% python3 -q
>>> import numpy as np
>>> np.set_printoptions(precision=1, suppress=True, linewidth=120)
>>> def tidy(a):
...     return np.round(a, 1) + 0
... 
>>> f = np.array([-1, 3])
>>> W0 = f[np.abs(np.subtract.outer(np.arange(2), np.arange(2)))]
>>> W0
array([[-1,  3],
       [ 3, -1]])
>>> O, evecs = np.linalg.qr(W0[:, :1])[0], np.linalg.qr(W0[:, 1:])[0]
>>> sigma = np.linalg.svd(O.T @ evecs, compute_uv=False)
>>> tidy(np.linalg.norm(O @ O.T - evecs @ evecs.T, 2))
np.float64(0.8)
>>> tidy(sigma)
array([0.6])
>>> tidy(np.degrees(np.arccos(sigma.clip(0, 1))))
array([53.1])
>>> A = np.array([[6.0, 0.0, 0.0], [0.0, 6.0, 5.0], [0.0, 5.0, 6.0]])
>>> f = np.array([6, -2, -2])
>>> Y = A + np.outer(f, np.eye(3)[1])
>>> np.linalg.matrix_rank(np.linalg.inv(Y) - np.linalg.inv(A), tol=1e-8)
np.int64(1)
>>> tidy(np.linalg.det(Y) / np.linalg.det(A)), tidy(1 + np.linalg.solve(A, f)[1])
(np.float64(0.8), np.float64(0.8))
>>> A @ A
array([[36.,  0.,  0.],
       [ 0., 61., 60.],
       [ 0., 60., 61.]])
>>> tidy(np.sort(np.abs(np.linalg.eigvals(A))))
array([ 1.,  6., 11.])
>>> assert A == A.T
Traceback (most recent call last):
  File "<python-input-18>", line 1, in <module>
    assert A == A.T
           ^^^^^^^^
ValueError: The truth value of an array with more than one element is ambiguous. Use a.any() or a.all()
>>> tidy(np.abs(np.linalg.eigvals(A)).max())
np.float64(11.0)
>>> (A - A.T) / 2
array([[0., 0., 0.],
       [0., 0., 0.],
       [0., 0., 0.]])
>>> (A + A.T) / 2
array([[6., 0., 0.],
       [0., 6., 5.],
       [0., 5., 6.]])
>>> rng = np.random.default_rng(2594)
>>> z = rng.permutation(3)
>>> Y = A[:, z] * rng.choice([-1, 1], 3)
>>> Y
array([[-6.,  0.,  0.],
       [-0.,  5.,  6.],
       [-0.,  6.,  5.]])
>>> left, _, VT = np.linalg.svd(A.T @ Y)
>>> tidy(np.linalg.lstsq(A, Y)[0])
array([[-1.,  0.,  0.],
       [ 0.,  0.,  1.],
       [ 0.,  1.,  0.]])
>>> K = np.load("dump.npy")
>>> tidy(K)
array([[-0.4,  0.1, -0.6, -0.7],
       [ 0.5, -0.7, -0.6,  0.1],
       [ 0.4,  0.7, -0.5,  0.2],
       [-0.6, -0.1, -0.4,  0.7]])
>>> tidy(np.linalg.det(2 * K)), tidy(np.linalg.det(K))
(np.float64(-16.0), np.float64(-1.0))
>>> tidy(np.linalg.det(K[::-1]))
np.float64(-1.0)
>>> tidy(np.einsum("ij,ji->", K, K))
np.float64(0.8)
>>> tidy(np.poly(K))
array([ 1. ,  0.9,  0. , -0.9, -1. ])
>>> tidy(np.linalg.svd(K, compute_uv=False))
array([1., 1., 1., 1.])
>>> vec = np.array([-3, -2, 3, -2])
>>> tidy(np.abs(np.linalg.eigvals(K)))
array([1., 1., 1., 1.])
>>> tidy(np.linalg.inv(K))
array([[-0.4,  0.5,  0.4, -0.6],
       [ 0.1, -0.7,  0.7, -0.1],
       [-0.6, -0.6, -0.5, -0.4],
       [-0.7,  0.1,  0.2,  0.7]])
>>> tidy(np.sort(np.abs(np.degrees(np.angle(np.linalg.eigvals(K))))))
array([  0. , 116.3, 116.3, 180. ])
>>> tidy(K @ K)
array([[ 0.4, -0.5,  0.7, -0.3],
       [-0.8,  0.1,  0.3, -0.4],
       [-0.2, -0.8, -0.5, -0.2],
       [-0.3, -0.3,  0.3,  0.8]])
>>> tidy(np.abs(np.linalg.eigvals(K)).max())
np.float64(1.0)
>>> tidy(np.linalg.matrix_power(K, 4))
array([[ 0.5, -0.7, -0.3, -0.3],
       [-0.3,  0.3, -0.9, -0.2],
       [ 0.8,  0.5, -0.2,  0.3],
       [-0.2, -0.4, -0.3,  0.9]])
>>> K.inv()
Traceback (most recent call last):
  File "<python-input-42>", line 1, in <module>
    K.inv()
    ^^^^^
AttributeError: 'numpy.ndarray' object has no attribute 'inv'
>>> tidy(np.sort(np.abs(np.linalg.eigvals(K))))
array([1., 1., 1., 1.])
>>> z = rng.permutation(4)
>>> z
array([1, 0, 3, 2])
>>> Y = K[z][:, z]
>>> tidy(np.linalg.det(Y)), tidy(np.linalg.det(K[z]))
(np.float64(-1.0), np.float64(-1.0))
>>> tidy(np.sort(np.abs(np.linalg.eigvals(Y))))
array([1., 1., 1., 1.])
>>> Y = np.array([[9, 0], [5, 4], [2, 0]])
>>> feats = np.tile(Y, (2, 3))
>>> feats
array([[9, 0, 9, 0, 9, 0],
       [5, 4, 5, 4, 5, 4],
       [2, 0, 2, 0, 2, 0],
       [9, 0, 9, 0, 9, 0],
       [5, 4, 5, 4, 5, 4],
       [2, 0, 2, 0, 2, 0]])
>>> left, sigma, VT = np.linalg.svd(feats)
>>> tidy(sigma)
array([26.2,  8.5,  0. ,  0. ,  0. ,  0. ])
>>> Y = left[:, :2] @ np.diag(sigma[:2]) @ VT[:2]
>>> np.linalg.matrix_rank(feats, rtol=0.05)
np.int64(2)
>>> Y = np.array([[1, 1], [1, -1]])
>>> m1 = np.kron(Y, np.kron(Y, Y))[rng.permutation(8)][:3]
>>> m1
array([[ 1,  1,  1,  1, -1, -1, -1, -1],
       [ 1, -1,  1, -1, -1,  1, -1,  1],
       [ 1, -1,  1, -1,  1, -1,  1, -1]])
>>> t3 = np.stack([m1, -1 * m1, m1[::-1]])
>>> np.linalg.matrix_rank(t3)
array([3, 3, 3])
>>> np.linalg.matrix_rank(t3.reshape(3, -1))
np.int64(2)
>>> (t3 @ m1.T).shape
(3, 3, 3)
>>> G = m1.T @ m1
>>> np.allclose(G, G.T)
True
>>> np.diag(G)
array([3, 3, 3, 3, 3, 3, 3, 3])
>>> (m1 @ m1.T).shape
(3, 3)
>>> np.trace(G), (m1 ** 2).sum()
(np.int64(24), np.int64(24))
>>> np.linalg.matrix_rank(G)
np.int64(3)
>>> tidy(np.linalg.eigvalsh(G)[::-1])
array([8., 8., 8., 0., 0., 0., 0., 0.])
>>> G
array([[ 3, -1,  3, -1, -1, -1, -1, -1],
       [-1,  3, -1,  3, -1, -1, -1, -1],
       [ 3, -1,  3, -1, -1, -1, -1, -1],
       [-1,  3, -1,  3, -1, -1, -1, -1],
       [-1, -1, -1, -1,  3, -1,  3, -1],
       [-1, -1, -1, -1, -1,  3, -1,  3],
       [-1, -1, -1, -1,  3, -1,  3, -1],
       [-1, -1, -1, -1, -1,  3, -1,  3]])
>>> np.flatnonzero(np.linalg.matrix_power((A != 0) + (A.T != 0) + np.eye(3), 3)[0])
array([0])
>>> tidy(np.linalg.det(A))
np.float64(66.0)
>>> tidy(np.sort(np.linalg.eigvals(A).real))
array([ 1.,  6., 11.])
>>> m1.reshape(2, -1)
array([[ 1,  1,  1,  1, -1, -1, -1, -1,  1, -1,  1, -1],
       [-1,  1, -1,  1,  1, -1,  1, -1,  1, -1,  1, -1]])
>>> t3 = m1.reshape(3, 2, -1)
>>> np.swapaxes(t3, 1, 2)[1]
array([[ 1, -1],
       [-1,  1],
       [ 1, -1],
       [-1,  1]])
>>> t3.transpose(1, 0, 2)
array([[[ 1,  1,  1,  1],
        [ 1, -1,  1, -1],
        [ 1, -1,  1, -1]],

       [[-1, -1, -1, -1],
        [-1,  1, -1,  1],
        [ 1, -1,  1, -1]]])
>>> t3.sum(axis=1)
array([[ 0,  0,  0,  0],
       [ 0,  0,  0,  0],
       [ 2, -2,  2, -2]])
>>> vec = np.array([5, -1, 5])
>>> target = A @ vec
>>> coef, lr = np.zeros(3), 1 / np.linalg.norm(A, 2) ** 2
>>> for i in range(200):
...     coef -= lr * A.T @ (A @ coef - target)
...     if i % 50 == 0: print(i, round(np.linalg.norm(A @ coef - target), 1))
... 
0 21.5
50 2.8
100 1.8
150 1.2
>>> tidy(coef)
array([ 5. , -0.4,  4.4])
>>> mat = np.load("run5.npy")
>>> mat
array([[  0,   0,   0],
       [  7,   1,  -2],
       [  0,   9,  -6],
       [  0,   0,   0],
       [  0,   9,  -6],
       [  0,   9,  -6],
       [  0,   0,   0],
       [  7,   1,  -2],
       [  0,   0,   0],
       [  7,   1,  -2],
       [  7,   1,  -2],
       [  0,   0,   0],
       [  0,   0,   0],
       [  0,   0,   0],
       [ 10,   7, -12],
       [  0,   0,   0],
       [  7,   1,  -2],
       [  0,   0,   0],
       [  0,   0,   0],
       [  0,   0,   0],
       [  0,   0,   0]])
>>> vec = np.array([2, 2, 2])
>>> target = mat @ vec
>>> target
array([ 0, 12,  6,  0,  6,  6,  0, 12,  0, 12, 12,  0,  0,  0, 10,  0, 12,  0,  0,  0,  0])
>>> target = target + 0.1 * rng.normal(size=21)
>>> tidy(target)
array([-0.3, 12. ,  6. ,  0.2,  5.9,  6.1,  0.1, 12. , -0.1, 11.9, 12.1, -0.3,  0.1,  0.1, 10.1,  0. , 11.9,  0.1,
        0.2,  0. ,  0. ])
>>> coef, *_ = np.linalg.lstsq(mat, target)
>>> tidy(coef)
array([2., 2., 2.])
>>> tidy(mat.T @ (target - mat @ coef))
array([0., 0., 0.])
>>> Xs = mat - mat.mean(axis=0)
>>> left, sigma, VT = np.linalg.svd(Xs, full_matrices=False)
>>> np.linalg.matrix_rank(Xs)
np.int64(3)
>>> tidy(Xs.mean(axis=0))
array([0., 0., 0.])
>>> np.searchsorted(np.cumsum(sigma ** 2) / (sigma ** 2).sum(), 0.9) + 1
np.int64(2)
>>> tidy(sigma)
array([20.9, 15. ,  3.2])
>>> tidy(VT[0] * np.sign(VT[0, np.abs(VT[0]).argmax()]))
array([-0.4, -0.6,  0.7])
>>> d = np.linalg.norm(mat[:, None] - mat[None], axis=-1)
>>> d.shape
(21, 21)
>>> np.unravel_index(d.round(6).argmax(), d.shape)
(np.int64(0), np.int64(14))
>>> np.flatnonzero(d[15] < d.mean() / 2)
array([ 0,  3,  6,  8, 11, 12, 13, 15, 17, 18, 19, 20])
>>> d.mean(axis=1).argmax()
np.int64(14)
>>> tidy(np.linalg.norm(mat, axis=1))
array([ 0. ,  7.3, 10.8,  0. , 10.8, 10.8,  0. ,  7.3,  0. ,  7.3,  7.3,  0. ,  0. ,  0. , 17.1,  0. ,  7.3,  0. ,
        0. ,  0. ,  0. ])
>>> tidy(np.linalg.norm(mat - mat.mean(axis=0), axis=1))
array([ 3.4,  4.9,  8.5,  3.4,  8.5,  8.5,  3.4,  4.9,  3.4,  4.9,  4.9,  3.4,  3.4,  3.4, 13.8,  3.4,  4.9,  3.4,
        3.4,  3.4,  3.4])
>>> tidy(d[15])
array([ 0. ,  7.3, 10.8,  0. , 10.8, 10.8,  0. ,  7.3,  0. ,  7.3,  7.3,  0. ,  0. ,  0. , 17.1,  0. ,  7.3,  0. ,
        0. ,  0. ,  0. ])
>>> d[15].round(6).argsort(kind="stable")[:4]
array([0, 3, 6, 8])
>>> left, sigma, VT = np.linalg.svd(mat, full_matrices=False)
>>> np.allclose(left * sigma @ VT, mat)
True
>>> tidy(np.cumsum(sigma ** 2) / np.sum(sigma ** 2))
array([0.7, 1. , 1. ])
>>> tidy(sigma)
array([26. , 15.1,  3.4])
>>> tidy(left.T @ left)
array([[1., 0., 0.],
       [0., 1., 0.],
       [0., 0., 1.]])
>>> (sigma > 1e-8).sum()
np.int64(3)
>>> vec = np.array([2, 3, -2])
>>> target = mat @ vec
>>> coef, lr = np.zeros(3), 1 / np.linalg.norm(mat, 2) ** 2
>>> for i in range(200):
...     coef -= lr * mat.T @ (mat @ coef - target)
...     if i % 50 == 0: print(i, round(np.linalg.norm(mat @ coef - target), 1))
... 
0 5.1
50 1.1
100 0.5
150 0.2
>>> tidy(np.linalg.cond(mat))
np.float64(7.7)
>>> J = np.loadtxt("w.csv", delimiter=",")
>>> J
array([[-2.,  3.],
       [ 3., -2.]])
>>> ev, evecs = np.linalg.eigh(J)
>>> vec = np.array([1, 1])
>>> tidy(evecs * np.maximum(ev, 0) @ evecs.T)
array([[0.5, 0.5],
       [0.5, 0.5]])
>>> vec @ J @ vec / (vec @ vec), ev[0], tidy(ev[-1])
(np.float64(1.0), np.float64(-5.0), np.float64(1.0))
>>> ang = np.radians(90)
>>> r_ = np.eye(2)
>>> r_[0, 0] = r_[1, 1] = np.cos(ang)
>>> r_[0, 1], r_[1, 0] = -np.sin(ang), np.sin(ang)
>>> tidy(r_)
array([[ 0., -1.],
       [ 1.,  0.]])
>>> Y = J @ r_.T
>>> np.allclose(J @ J.T, Y @ Y.T)
True
>>> tidy(Y)
array([[-3., -2.],
       [ 2.,  3.]])
>>> vec = np.array([-3, 2])
>>> target = Y @ vec
>>> coef, lr = np.zeros(2), 1 / np.linalg.norm(Y, 2) ** 2
>>> for i in range(300):
...     coef -= lr * Y.T @ (Y @ coef - target)
...     if i % 50 == 0: print(i, round(np.linalg.norm(Y @ coef - target), 1))
... 
0 3.4
50 0.4
100 0.1
150 0.0
200 0.0
250 0.0
>>> tidy(coef)
array([-3.,  2.])
>>> tidy(np.linalg.cond(Y))
np.float64(5.0)
>>> tidy(np.linalg.det(J))
np.float64(-5.0)
>>> np.allclose(J, J.T)
True
>>> ev, evecs = np.linalg.eig(J)
>>> tidy(np.sort(np.linalg.eigvals(J @ J)))
array([ 1., 25.])
>>> tidy(ev)
array([ 1., -5.])
>>> F = np.loadtxt("block7.csv", delimiter=",")
>>> tidy(F)
array([[ 1.4,  2. , -1. ],
       [ 1.5,  2. , -1.1],
       [ 3.1,  3.1,  0.9],
       [ 3.3,  3.6,  0.9],
       [ 3.6,  4.2, -0.5],
       [ 2.6,  4. , -2.2],
       [ 1.1,  0.1,  1.6],
       [ 2.8,  3.9, -2.3],
       [ 2.1,  2.3,  0.6],
       [ 0. ,  0. ,  0. ],
       [-0.9, -2.9,  4.2],
       [ 3.9,  5.1, -1.9],
       [ 3.9,  6. , -3.4],
       [ 3.2,  3.3,  1.1],
       [ 3.1,  3.9, -2.3],
       [ 1.1,  1. ,  0.3],
       [ 3.6,  4.2, -0.8],
       [-0.5, -1.9,  2.8]])
>>> proj = F @ np.linalg.solve(F.T @ F, F.T)
>>> tidy(np.trace(proj))
np.float64(3.0)
>>> tidy(np.linalg.eigvalsh(proj))
array([0., 0., 0., 0., 0., 0., 0., 0., 0., 0., 0., 0., 0., 0., 0., 1., 1., 1.])
>>> tidy(np.diag(proj))
array([0. , 0. , 0.2, 0.2, 0.1, 0.1, 0.3, 0.1, 0.1, 0. , 0.3, 0.1, 0.3, 0.2, 0.4, 0. , 0.1, 0.2])
>>> left, sigma, VT = np.linalg.svd(F)
>>> np.argmax(sigma[:-1] / (sigma[1:] + 1e-6)) + 1
np.int64(2)
>>> Y = left[:, :2] @ np.diag(sigma[:2]) @ VT[:2]
>>> np.linalg.matrix_rank(F, rtol=0.05)
np.int64(2)
>>> tidy(np.abs(F - Y).max())
np.float64(0.2)
>>> Xs = F - F.mean(axis=0)
>>> evecs = np.linalg.svd(Xs)[2][:2]
>>> Y = Xs - Xs @ evecs.T @ evecs
>>> tidy(np.linalg.norm(Y) / np.linalg.norm(Xs))
np.float64(0.0)
>>> tidy(np.diag(evecs.T @ evecs))
array([0.5, 0.6, 0.9])
>>> Xs = (F - F.mean(axis=0)) / F.std(axis=0)
>>> tidy(Xs.std(axis=0))
array([1., 1., 1.])
>>> coef = np.linalg.lstsq(np.delete(Xs, 2, axis=1), Xs[:, 2])[0]
>>> np.abs(coef).argmax()
np.int64(1)
>>> C = F[[17, 1]].astype(float)
>>> for _ in range(5):
...     z = np.linalg.norm(F[:, None] - C, axis=-1).argmin(axis=1)
...     C = np.array([F[z == j].mean(axis=0) for j in range(2)])
... 
>>> z
array([1, 1, 1, 1, 1, 1, 0, 1, 1, 0, 0, 1, 1, 1, 1, 0, 1, 0])
>>> np.bincount(z)
array([ 5, 13])
